$ ipython --no-banner

In [1]: import numpy as np

In [2]: from numpy import linalg as LA

In [3]: np.set_printoptions(precision=2, suppress=True, linewidth=160, sign=" ")

In [4]: arr = np.array([[-1.44, 0.65, 1.73],
   ...:     [0.66, -0.57, 1.29],
   ...:     [-2.38, 1.11, 1.56],
   ...:     [1.45, 0.19, -0.93],
   ...:     [-1.76, -0.36, -2.98],
   ...:     [0.01, 1.18, -1.58],
   ...:     [-1.61, -0.04, -3.98],
   ...:     [0.75, 0.18, -0.84],
   ...:     [0.85, 0.7, -0.84],
   ...:     [-0.19, -1.64, -3.41],
   ...:     [0.99, 0.38, -2.39],
   ...:     [-2.04, -0.47, -0.4],
   ...:     [0.51, 0.72, 0.23],
   ...:     [-0.26, -0.01, -0.78]])

In [5]: cov = np.cov(arr, rowvar=False)

In [6]: cov.shape
Out[6]: (3, 3)

In [7]: np.corrcoef(arr.T)
Out[7]: 
array([[ 1.  ,  0.03, -0.04],
       [ 0.03,  1.  ,  0.43],
       [-0.04,  0.43,  1.  ]])

In [8]: cov
Out[8]: 
array([[ 1.64,  0.03, -0.09],
       [ 0.03,  0.56,  0.58],
       [-0.09,  0.58,  3.24]])

In [9]: np.polyfit(arr[:, 1], arr[:, 2], 1)
Out[9]: array([ 1.03, -1.1 ])

In [10]: arr.std(axis=0)
Out[10]: array([ 1.23,  0.72,  1.73])

In [11]: LA.eigvalsh(cov)[::-1]
Out[11]: array([ 3.36,  1.64,  0.44])

In [12]: M = np.load("run15.npy")

In [13]: M
Out[13]: 
array([[ 2,  1,  1],
       [ 1,  2,  1],
       [ 1,  1,  2]])

In [14]: # equal to its transpose

In [15]: P = np.triu(np.array([[0, -1, 0], [-1, 0, 0], [2, 2, 0]]), 1) + np.eye(3)

In [16]: other = P @ M @ LA.inv(P)

In [17]: other
Out[17]: 
array([[ 1.,  0.,  0.],
       [ 1.,  3.,  1.],
       [ 1.,  2.,  2.]])

In [18]: q, V = LA.qr(other[:, :1])[0], LA.qr(other[:, 1:])[0]

In [19]: sigma = LA.svd(q.T @ V, compute_uv=False)

In [20]: round(LA.norm(q @ q.T - V @ V.T, 2), 2)
Out[20]: np.float64(1.0)

In [21]: np.degrees(np.arccos(sigma.clip(0, 1)))
Out[21]: array([ 35.26])

In [22]: other = M[0, 0] * M[1:] - np.outer(M[1:, 0], M[0])

In [23]: other
Out[23]: 
array([[ 0,  3,  1],
       [ 0,  1,  3]])

In [24]: M[:, 0] / M[0, 0]
Out[24]: array([ 1. ,  0.5,  0.5])

In [25]: LA.matrix_rank(other), LA.matrix_rank(M)
Out[25]: (np.int64(2), np.int64(3))

In [26]: f = np.array([-5, 0])

In [27]: np.cross(other[0, :3], other[1, :3])
Out[27]: array([ 8,  0,  0])

In [28]: rng = np.random.default_rng(80692)

In [29]: lab = rng.permutation(3)

In [30]: lab
Out[30]: array([ 2,  1,  0])

In [31]: other = M[lab][:, lab]

In [32]: np.trace(other)
Out[32]: np.int64(6)

In [33]: round(LA.det(other), 2), np.round(LA.det(M[lab]), 2)
Out[33]: (np.float64(4.0), np.float64(-4.0))

In [34]: np.sort(np.abs(LA.eigvals(other)))
Out[34]: array([ 1.,  1.,  4.])

In [35]: K = np.loadtxt("dump.csv", delimiter=",")

In [36]: K
Out[36]: 
array([[-0.74, -0.62,  0.26],
       [ 0.56, -0.79, -0.27],
       [ 0.37, -0.05,  0.93]])

In [37]: # columns are unit length and at right angles

In [38]: W = np.array([[4, 1, 0], [-3, -5, -9], [-2, 9, -5]])

In [39]: beta = np.array([1, 2, -1])

In [40]: H = np.maximum(K @ W + beta, 0)

In [41]: (H > 0).astype(int)
Out[41]: 
array([[ 0,  1,  1],
       [ 1,  1,  1],
       [ 1,  1,  0]])

In [42]: basis = np.array([[-3, 1], [-1, 2], [-2, 0]])

In [43]: W @ basis
Out[43]: 
array([[-13,   6],
       [ 32, -13],
       [  7,  16]])

In [44]: other = LA.inv(K)

In [45]: round(LA.cond(K), 2)
Out[45]: np.float64(1.0)

In [46]: np.round(LA.det(K) * LA.det(other), 2)
Out[46]: np.float64(1.0)

In [47]: round(float(LA.slogdet(K)[0]), 2)
Out[47]: 1.0

In [48]: round(np.abs(LA.eigvals(K)).max(), 2)
Out[48]: np.float64(1.0)

In [49]: round(LA.det(K), 2)
Out[49]: np.float64(1.0)

In [50]: np.allclose(K @ K.T, K.T @ K)
Out[50]: True

In [51]: np.allclose(K, K.T)
Out[51]: False

In [52]: LA.matrix_power(K, 4)
Out[52]: 
array([[-0.78,  0.5 ,  0.37],
       [-0.56, -0.82, -0.07],
       [ 0.27, -0.26,  0.93]])

In [53]: (K - K.T) / 2
Out[53]: 
array([[ 0.  , -0.59, -0.05],
       [ 0.59,  0.  , -0.11],
       [ 0.05,  0.11,  0.  ]])

In [54]: np.sort(np.abs(LA.eigvals(K)))
Out[54]: array([ 1.,  1.,  1.])

In [55]: vec = np.array([1, -1, -1])

In [56]: np.round(LA.det(K), 2)
Out[56]: np.float64(1.0)

In [57]: 3 - LA.matrix_rank(K - np.eye(3), tol=1e-8)
Out[57]: np.int64(1)

In [58]: LA.inv(K)
Out[58]: 
array([[-0.74,  0.56,  0.37],
       [-0.62, -0.79, -0.05],
       [ 0.26, -0.27,  0.93]])

In [59]: [p for p in range(1, 25) if np.allclose(LA.matrix_power(K, p), np.eye(3))]
Out[59]: []

In [60]: round(LA.norm(vec), 2), np.round(LA.norm(K @ vec), 2)
Out[60]: (np.float64(1.73), np.float64(1.73))

In [61]: W0 = np.array([[3, -3, 3], [2, 3, 0], [1, 0, 0], [-3, 1, -3]])

In [62]: W0
Out[62]: 
array([[ 3, -3,  3],
       [ 2,  3,  0],
       [ 1,  0,  0],
       [-3,  1, -3]])

In [63]: blk = np.stack([W0, -3 * W0, W0[::-1]])

In [64]: blk.shape
Out[64]: (3, 4, 3)

In [65]: (blk @ W0.T).shape
Out[65]: (3, 4, 4)

In [66]: other = W0 + rng.integers(-2, 3, (4, 2)) @ rng.integers(-2, 3, (2, 3))

In [67]: other
Out[67]: 
array([[ 3,  1,  7],
       [ 4,  3, -8],
       [ 0, -6, -2],
       [-1,  9, -3]])

In [68]: np.round(LA.svd(other - W0, compute_uv=False), 2) + 0
Out[68]: array([ 11.55,   8.69,   0.  ])

In [69]: other - W0
Out[69]: 
array([[ 0,  4,  4],
       [ 2,  0, -8],
       [-1, -6, -2],
       [ 2,  8,  0]])

In [70]: other = W0[0, 0] * W0[1:] - np.outer(W0[1:, 0], W0[0])

In [71]: other
Out[71]: 
array([[ 0, 15, -6],
       [ 0,  3, -3],
       [ 0, -6,  0]])

In [72]: W0[:, 0] / W0[0, 0]
Out[72]: array([ 1.  ,  0.67,  0.33, -1.  ])

In [73]: round(float(LA.det(2 * other)), 2), round(LA.det(other), 2)
Out[73]: (0.0, np.float64(0.0))

In [74]: np.round(LA.det(other[::-1]), 2)
Out[74]: np.float64(0.0)

In [75]: vec = np.array([-2, -1, 2])

In [76]: W0 * vec
Out[76]: 
array([[-6,  3,  6],
       [-4, -3,  0],
       [-2,  0,  0],
       [ 6, -1, -6]])

In [77]: np.sign((W0 @ vec).round(6))
Out[77]: array([ 1, -1, -1, -1])

In [78]: LA.norm(W0 @ vec) <= LA.norm(W0, 2) * LA.norm(vec) + 1e-9
Out[78]: np.True_

In [79]: X = np.array([[0.0, 1.32, 1.54, -0.22],
    ...:     [0.0, -0.12, -0.14, 0.02],
    ...:     [0.0, -0.6, -0.7, 0.1]])

In [80]: # rows and columns are dependent

In [81]: np.unique(X.round(6), axis=0).shape
Out[81]: (3, 4)

In [82]: LA.lstsq(X[:-1].T, X[-1])[2]
Out[82]: np.int32(1)

In [83]: X @ LA.pinv(X) @ X
Out[83]: 
array([[ 0.  ,  1.32,  1.54, -0.22],
       [ 0.  , -0.12, -0.14,  0.02],
       [ 0.  , -0.6 , -0.7 ,  0.1 ]])

In [84]: mat = np.loadtxt("a.csv", delimiter=",")

In [85]: mat
Out[85]: 
array([[ 0.,  1.,  0.],
       [ 1.,  0.,  0.],
       [ 0.,  0.,  0.]])

In [86]: np.round(LA.eigvalsh(mat).min(), 2)
Out[86]: np.float64(-1.0)

In [87]: vals, V = LA.eigh(mat)

In [88]: vals
Out[88]: array([-1.,  0.,  1.])

In [89]: LA.svd(mat, compute_uv=False)
Out[89]: array([ 1.,  1.,  0.])

In [90]: (vals > 1e-8).sum(), (vals < -1e-8).sum()
Out[90]: (np.int64(1), np.int64(1))

In [91]: np.unique(vals.round(6) + 0, return_counts=True)[1]
Out[91]: array([ 1,  1,  1])

In [92]: np.round(V @ np.diag(vals) @ V.T, 2) + 0
Out[92]: 
array([[ 0.,  1.,  0.],
       [ 1.,  0.,  0.],
       [ 0.,  0.,  0.]])

In [93]: np.argsort(-LA.norm(mat, axis=0).round(6), kind="stable")[:3]
Out[93]: array([ 0,  1,  2])

In [94]: np.round(LA.norm(mat, 2) / LA.norm(mat), 2)
Out[94]: np.float64(0.71)

In [95]: J = np.loadtxt("case8.csv", delimiter=",")

In [96]: J
Out[96]: 
array([[ 0.3 ,  0.6 , -0.64],
       [ 0.1 ,  0.2 , -0.05],
       [ 0.7 ,  0.3 , -1.5 ],
       [ 0.3 ,  0.2 , -0.73],
       [ 0.4 ,  1.2 , -0.91],
       [ 0.1 , -0.8 , -0.3 ],
       [-1.1 , -1.3 ,  2.33],
       [-0.4 , -0.3 ,  0.71],
       [ 0.3 , -0.8 , -0.53],
       [ 0.3 ,  0.5 , -0.62],
       [-0.1 , -1.2 ,  0.27],
       [-1.3 , -0.2 ,  2.69],
       [ 1.7 ,  0.9 , -3.22],
       [ 1.9 ,  0.  , -3.74],
       [ 0.8 ,  1.8 , -1.7 ],
       [ 0.3 ,  0.6 , -0.46],
       [-0.3 , -1.3 ,  0.67],
       [-1.4 ,  1.  ,  2.8 ],
       [-1.3 , -0.2 ,  2.65],
       [ 1.  , -0.7 , -2.04],
       [ 1.2 ,  0.2 , -2.31],
       [-0.5 ,  0.2 ,  1.17],
       [-0.1 ,  0.6 ,  0.2 ],
       [-0.3 ,  0.9 ,  0.64],
       [ 1.  ,  0.8 , -2.06],
       [-1.2 ,  0.4 ,  2.4 ]])

In [97]: Ac = J - J.mean(axis=0)

In [98]: Uu, sigma, Vh = LA.svd(Ac, full_matrices=False)

In [99]: sigma
Out[99]: array([ 10.13,   3.85,   0.2 ])

In [100]: np.abs(Vh[-1])
Out[100]: array([ 0.9 ,  0.01,  0.45])

In [101]: np.round(Ac.mean(axis=0), 2) + 0
Out[101]: array([ 0.,  0.,  0.])

In [102]: np.abs(Uu[:, 0]).argmax()
Out[102]: np.int64(13)

In [103]: (np.sign(Uu[:, 0]) == np.sign(Uu[0, 0])).astype(int)
Out[103]: array([ 1,  0,  1,  1,  1,  1,  0,  0,  1,  1,  0,  0,  1,  1,  1,  1,  0,  0,  0,  1,  1,  0,  0,  0,  1,  0])

In [104]: LA.matrix_rank(J, rtol=0.1)
Out[104]: np.int64(2)

In [105]: [round(float(x), 2) for x in LA.svd(J, compute_uv=False)[:3]]
Out[105]: [10.18, 3.9, 0.21]

In [106]: m1 = np.array([[-18, -12, 0, 5],
     ...:     [-12, -16, -1, -3],
     ...:     [0, -1, -6, -4],
     ...:     [5, -3, -4, 16]])

In [107]: m1
Out[107]: 
array([[-18, -12,   0,   5],
       [-12, -16,  -1,  -3],
       [  0,  -1,  -6,  -4],
       [  5,  -3,  -4,  16]])

In [108]: blk = np.stack([m1, 2 * m1, m1[::-1]])

In [109]: LA.matrix_rank(blk.reshape(3, -1))
Out[109]: np.int64(2)

In [110]: np.einsum("bij,cij->bc", blk, blk)
Out[110]: 
array([[ 1262,  2524,   120],
       [ 2524,  5048,   240],
       [  120,   240,  1262]])

In [111]: (blk @ m1.T).shape
Out[111]: (3, 4, 4)

In [112]: blk.sum(axis=0)
Out[112]: 
array([[-49, -39,  -4,  31],
       [-36, -49,  -9, -13],
       [-12, -19, -19, -15],
       [ -3, -21, -12,  53]])
